$ python -q
>>> import numpy as np
>>> np.set_printoptions(precision=3, suppress=True, linewidth=140)
>>> M2 = np.array([[2, 2, -1], [0, 2, -2], [0, -2, -1]])
>>> X = M2 - M2.T
>>> print(X)
[[ 0  2 -1]
 [-2  0  0]
 [ 1  0  0]]
>>> print([round(float(x), 3) for x in np.linalg.svd(X, compute_uv=False)[:3]])
[2.236, 2.236, 0.0]
>>> print(round(np.linalg.norm(X, 2) / np.linalg.norm(X), 3))
0.707
>>> print(np.linalg.cond(X) > 100)
True
>>> print(round(float(np.abs(np.linalg.eigvals(X)).max()), 3))
2.236
>>> print((X + X.T) / 2)
[[0. 0. 0.]
 [0. 0. 0.]
 [0. 0. 0.]]
>>> print(np.linalg.matrix_power(X, 4))
[[ 25   0   0]
 [  0  20 -10]
 [  0 -10   5]]
>>> print(np.sort(np.abs(np.linalg.eigvals(X))))
[0.    2.236 2.236]
>>> print(np.allclose(X @ X.T, X.T @ X))
True
>>> print(np.round(np.linalg.norm(X, "nuc"), 3))
4.472
>>> print(round(np.linalg.norm(X[2], 1), 3), round(np.linalg.norm(X[2], np.inf), 3))
1.0 1.0
>>> print(np.linalg.norm(X, axis=0))
[2.236 2.    1.   ]
>>> print(np.round(np.linalg.norm(X[2] - X[1]), 3))
3.0
>>> print(round(float(np.linalg.norm(X, 2)), 3))
2.236
>>> print(round(float(np.linalg.norm(X) ** 2 / np.linalg.norm(X, 2) ** 2), 3))
2.0
>>> x = np.array([-1, 3, 3])
>>> print(np.round(np.linalg.det(X), 3))
0.0
>>> q = np.linalg.solve(np.eye(3) - X, np.eye(3) + X)
>>> print(round(float(np.linalg.det(q)), 3))
1.0
>>> data = np.array([[-1.65, -2.4, -2.1, -1.2],
...     [-1.32, -1.92, -1.68, -0.96],
...     [1.43, 2.08, 1.82, 1.04],
...     [0.99, 1.44, 1.26, 0.72],
...     [-2.2, -3.2, -2.8, -1.6],
...     [-1.21, -1.76, -1.54, -0.88],
...     [0.55, 0.8, 0.7, 0.4],
...     [-0.22, -0.32, -0.28, -0.16],
...     [1.21, 1.76, 1.54, 0.88],
...     [-0.55, -0.8, -0.7, -0.4],
...     [0.77, 1.12, 0.98, 0.56]])
>>> print(data)
[[-1.65 -2.4  -2.1  -1.2 ]
 [-1.32 -1.92 -1.68 -0.96]
 [ 1.43  2.08  1.82  1.04]
 [ 0.99  1.44  1.26  0.72]
 [-2.2  -3.2  -2.8  -1.6 ]
 [-1.21 -1.76 -1.54 -0.88]
 [ 0.55  0.8   0.7   0.4 ]
 [-0.22 -0.32 -0.28 -0.16]
 [ 1.21  1.76  1.54  0.88]
 [-0.55 -0.8  -0.7  -0.4 ]
 [ 0.77  1.12  0.98  0.56]]
>>> rank = np.linalg.matrix_rank(data)
>>> print(rank)
1
>>> null = np.linalg.svd(data)[2][rank:].T
>>> print(np.linalg.matrix_rank(data.T @ data), np.linalg.matrix_rank(data @ data.T))
1 1
>>> print([int(np.linalg.matrix_rank(data[:i])) for i in range(1, len(data) + 1)])
[1, 1, 1, 1, 1, 1, 1, 1, 1, 1, 1]
>>> print([int(np.linalg.matrix_rank(np.delete(data, i, axis=0))) for i in range(11)])
[1, 1, 1, 1, 1, 1, 1, 1, 1, 1, 1]
>>> print([int(np.linalg.matrix_rank(data[:, :j + 1])) for j in range(4)])
[1, 1, 1, 1]
>>> Uu, s, vt = np.linalg.svd(data)
>>> V = vt[:(s > 1e-8).sum()]
>>> rng = np.random.default_rng(64352)
>>> x = data[1] + -3 * data[8] + rng.integers(2) * np.eye(4)[1]
>>> print(x)
[-4.95 -7.2  -6.3  -3.6 ]
>>> print(np.linalg.matrix_rank(np.vstack([data, x])))
1
>>> print(np.allclose(V.T @ V @ x, x))
True
>>> print([round(float(x), 3) for x in np.linalg.svd(data, compute_uv=False)[:3]])
[9.321, 0.0, 0.0]
>>> print(np.argsort(-np.linalg.norm(data, axis=0).round(6), kind="stable")[:3])
[1 2 0]
>>> print(np.linalg.matrix_rank(data, rtol=0.1))
1
>>> basis = data[[3, 8]].astype(float)
>>> for _ in range(6):
...     labels = np.linalg.norm(data[:, None] - basis, axis=-1).argmin(axis=1)
...     basis = np.array([data[labels == j].mean(axis=0) for j in range(2)])
... 
>>> print(labels)
[0 0 1 1 0 0 1 0 1 0 1]
>>> print(basis)
[[-1.192 -1.733 -1.517 -0.867]
 [ 0.99   1.44   1.26   0.72 ]]
>>> M2 = np.array([[-2, 3], [-1, -2]])
>>> M = np.tile(M2, (2, 2))
>>> print(M)
[[-2  3 -2  3]
 [-1 -2 -1 -2]
 [-2  3 -2  3]
 [-1 -2 -1 -2]]
>>> rank = np.linalg.matrix_rank(M)
>>> print(rank)
2
>>> null = np.linalg.svd(M)[2][rank:].T
>>> print(null.shape)
(4, 2)
>>> print([int(np.linalg.matrix_rank(np.delete(M, i, axis=0))) for i in range(4)])
[2, 2, 2, 2]
>>> print([int(np.linalg.matrix_rank(M[:i])) for i in range(1, len(M) + 1)])
[1, 2, 2, 2]
>>> print(np.allclose(M @ null, 0))
True
>>> E = np.array([[-5, 4, 2, 4, 1, -1, -3, -2],
...     [4, -5, 4, 2, 4, 1, -1, -3],
...     [2, 4, -5, 4, 2, 4, 1, -1],
...     [4, 2, 4, -5, 4, 2, 4, 1],
...     [1, 4, 2, 4, -5, 4, 2, 4],
...     [-1, 1, 4, 2, 4, -5, 4, 2],
...     [-3, -1, 1, 4, 2, 4, -5, 4],
...     [-2, -3, -1, 1, 4, 2, 4, -5]])
>>> print(E)
[[-5  4  2  4  1 -1 -3 -2]
 [ 4 -5  4  2  4  1 -1 -3]
 [ 2  4 -5  4  2  4  1 -1]
 [ 4  2  4 -5  4  2  4  1]
 [ 1  4  2  4 -5  4  2  4]
 [-1  1  4  2  4 -5  4  2]
 [-3 -1  1  4  2  4 -5  4]
 [-2 -3 -1  1  4  2  4 -5]]
>>> Uu, s, vt = np.linalg.svd(E, full_matrices=False)
>>> print(s)
[13.804 11.354 10.229 10.135  8.941  5.931  4.964  4.839]
>>> print(np.round(vt @ vt.T, 3) + 0)
[[1. 0. 0. 0. 0. 0. 0. 0.]
 [0. 1. 0. 0. 0. 0. 0. 0.]
 [0. 0. 1. 0. 0. 0. 0. 0.]
 [0. 0. 0. 1. 0. 0. 0. 0.]
 [0. 0. 0. 0. 1. 0. 0. 0.]
 [0. 0. 0. 0. 0. 1. 0. 0.]
 [0. 0. 0. 0. 0. 0. 1. 0.]
 [0. 0. 0. 0. 0. 0. 0. 1.]]
>>> print(round(float(np.sqrt((s ** 2).sum())), 3), round(np.linalg.norm(E), 3))
26.268 26.268
>>> print(np.round(np.linalg.eigvalsh(E).min(), 3))
-13.804
>>> Uu, s, vt = np.linalg.svd(X)
>>> print(s.round(3) + 0)
[2.236 2.236 0.   ]
>>> M2 = Uu[:, :2] @ np.diag(s[:2]) @ vt[:2]
>>> print(M2.round(3) + 0)
[[ 0.  2. -1.]
 [-2.  0.  0.]
 [ 1.  0.  0.]]
>>> print(np.round(np.linalg.norm(X - M2, 2), 3), np.round(s[2], 3))
0.0 0.0
>>> print(round(np.linalg.norm(X - M2) / np.linalg.norm(X), 3))
0.0
>>> print(np.trace(E))
-40
>>> print(np.allclose(E @ E.T, E.T @ E))
True
>>> print(np.linalg.matrix_power(E, 2))
[[ 76 -12   9 -36   8  18  34   0]
 [-12  88 -10  23 -30  12  10  34]
 [  9 -10  83  -5  28 -20  12  18]
 [-36  23  -5  98   0  28 -30   8]
 [  8 -30  28   0  98  -5  23 -36]
 [ 18  12 -20  28  -5  83 -10   9]
 [ 34  10  12 -30  23 -10  88 -12]
 [  0  34  18   8 -36   9 -12  76]]
>>> print(E @ E)
[[ 76 -12   9 -36   8  18  34   0]
 [-12  88 -10  23 -30  12  10  34]
 [  9 -10  83  -5  28 -20  12  18]
 [-36  23  -5  98   0  28 -30   8]
 [  8 -30  28   0  98  -5  23 -36]
 [ 18  12 -20  28  -5  83 -10   9]
 [ 34  10  12 -30  23 -10  88 -12]
 [  0  34  18   8 -36   9 -12  76]]
>>> print(np.allclose(E, E.T))
True
>>> u = np.array([2, 2, 0, 1, 1, 1, 2, 2])
>>> M2 = E + np.outer(u, np.eye(8)[2])
>>> print(M2)
[[-5.  4.  4.  4.  1. -1. -3. -2.]
 [ 4. -5.  6.  2.  4.  1. -1. -3.]
 [ 2.  4. -5.  4.  2.  4.  1. -1.]
 [ 4.  2.  5. -5.  4.  2.  4.  1.]
 [ 1.  4.  3.  4. -5.  4.  2.  4.]
 [-1.  1.  5.  2.  4. -5.  4.  2.]
 [-3. -1.  3.  4.  2.  4. -5.  4.]
 [-2. -3.  1.  1.  4.  2.  4. -5.]]
>>> print(np.linalg.matrix_rank(M2 - E))
1
>>> A = np.load("layer9.npy")
>>> print(A)
[[ 0 -1 -2]
 [ 1  0  4]
 [ 2 -4  0]]
>>> Uu, s, vt = np.linalg.svd(A)
>>> print(np.argmax(s[:-1] / (s[1:] + 1e-6)) + 1)
2
>>> print(s.round(3) + 0)
[4.583 4.583 0.   ]
>>> M2 = Uu[:, :2] @ np.diag(s[:2]) @ vt[:2]
>>> print(np.linalg.matrix_rank(A, rtol=0.05))
2
>>> print(round(np.linalg.norm(A - M2) / np.linalg.norm(A), 3))
0.0
>>> print(np.round(np.linalg.norm(A - M2, 2), 3), round(s[2], 3))
0.0 0.0
>>> print(M2.round(3) + 0)
[[ 0. -1. -2.]
 [ 1.  0.  4.]
 [ 2. -4.  0.]]
>>> arr = np.loadtxt("arr.csv", delimiter=",")
>>> print(arr)
[[-18.439  16.711   1.497 -24.166 -36.077  39.612  49.641   2.498]
 [ -9.669   9.391  -1.135 -13.849 -24.708  25.787  35.482   4.875]
 [ -4.905   5.327  -2.327  -8.215 -17.85   17.773  26.693   5.662]
 [ -1.717   2.529  -2.911  -4.396 -12.641  11.935  19.812   5.747]
 [ -0.511   1.436  -3.035  -2.921 -10.388   9.504  16.751   5.584]
 [ -0.116   1.071  -3.055  -2.431  -9.587   8.656  15.646   5.487]
 [  0.246   0.731  -3.059  -1.976  -8.812   7.847  14.567   5.372]
 [  0.969   0.031  -3.005  -1.042  -7.083   6.083  12.119   5.021]
 [  1.182  -0.184  -2.964  -0.755  -6.498   5.501  11.275   4.867]
 [  1.625  -0.66   -2.794  -0.118  -5.029   4.08    9.109   4.386]
 [  1.661  -0.702  -2.77   -0.061  -4.881   3.94    8.886   4.328]
 [  1.895  -1.02   -2.483   0.379  -3.515   2.692   6.782   3.698]
 [  1.842  -1.152  -1.934   0.625  -1.981   1.401   4.254   2.683]
 [  1.693  -1.102  -1.656   0.615  -1.463   1.003   3.33    2.221]
 [  1.189  -0.824  -1.034   0.438  -0.659   0.44    1.747   1.28 ]
 [  0.804  -0.574  -0.661   0.279  -0.342   0.239   1.018   0.772]
 [  0.775  -0.554  -0.634   0.267  -0.323   0.227   0.971   0.737]
 [  0.201  -0.149  -0.154   0.056  -0.057   0.05    0.211   0.161]
 [ -0.659   0.518   0.46   -0.055   0.1    -0.207  -0.572  -0.359]
 [ -1.242   1.095   0.761   0.696   0.118  -0.976  -1.083  -0.005]
 [ -1.226   1.153   0.705   1.239   0.145  -1.422  -1.195   0.399]
 [  1.33   -0.199  -1.23    7.652   1.133  -6.522  -2.099   5.521]
 [  2.545  -0.949  -2.061   9.946   1.635  -8.369  -2.469   7.347]
 [  8.646  -4.894  -6.047  20.343   4.358 -16.894  -4.485  15.496]
 [ 10.749  -6.289  -7.383  23.723   5.348 -19.707  -5.233  18.107]]
>>> blk = np.stack([arr, 2 * arr, arr[::-1]])
>>> print(np.linalg.norm(blk, axis=(1, 2)))
[131.029 262.059 131.029]
>>> print(np.linalg.matrix_rank(blk.reshape(3, -1)))
2
>>> print((blk @ arr.T).shape)
(3, 25, 25)
>>> print(blk.shape)
(3, 25, 8)
>>> x = np.array([3, 1, 1, 2, 3, 3, 1, 1])
>>> h = np.maximum(arr @ x, 0)
>>> print(np.flatnonzero(h > 1e-9))
[ 2  3  4  5  6  7  8  9 10 11 12 13 14 15 16 17 21 22 23 24]
>>> print(np.tanh(arr @ x))
[-1.    -1.     0.999  1.     1.     1.     1.     1.     1.     1.     1.     1.     1.     1.     1.     0.997  0.996  0.643 -0.982
 -0.999 -0.999  1.     1.     1.     1.   ]
>>> print(arr.T @ h)
[ 753.467 -352.969 -806.994 1412.811 -519.549 -552.29  1103.227 1767.175]
>>> dist = np.linalg.norm(arr[:, None] - arr[None], axis=-1)
>>> print(dist.shape)
(25, 25)
>>> print(dist.mean(axis=1).argmax())
0
>>> print(dist[20].round(6).argsort(kind="stable")[:4])
[20 19 18 17]
>>> print(np.flatnonzero(dist[20] < dist.mean() / 2))
[11 12 13 14 15 16 17 18 19 20 21]
>>> print((dist + 1e9 * np.eye(25)).round(6).argmin(axis=1))
[ 1  2  3  4  5  6  5  8  7 10  9 10 13 12 15 16 15 16 19 20 19 22 21 24 23]
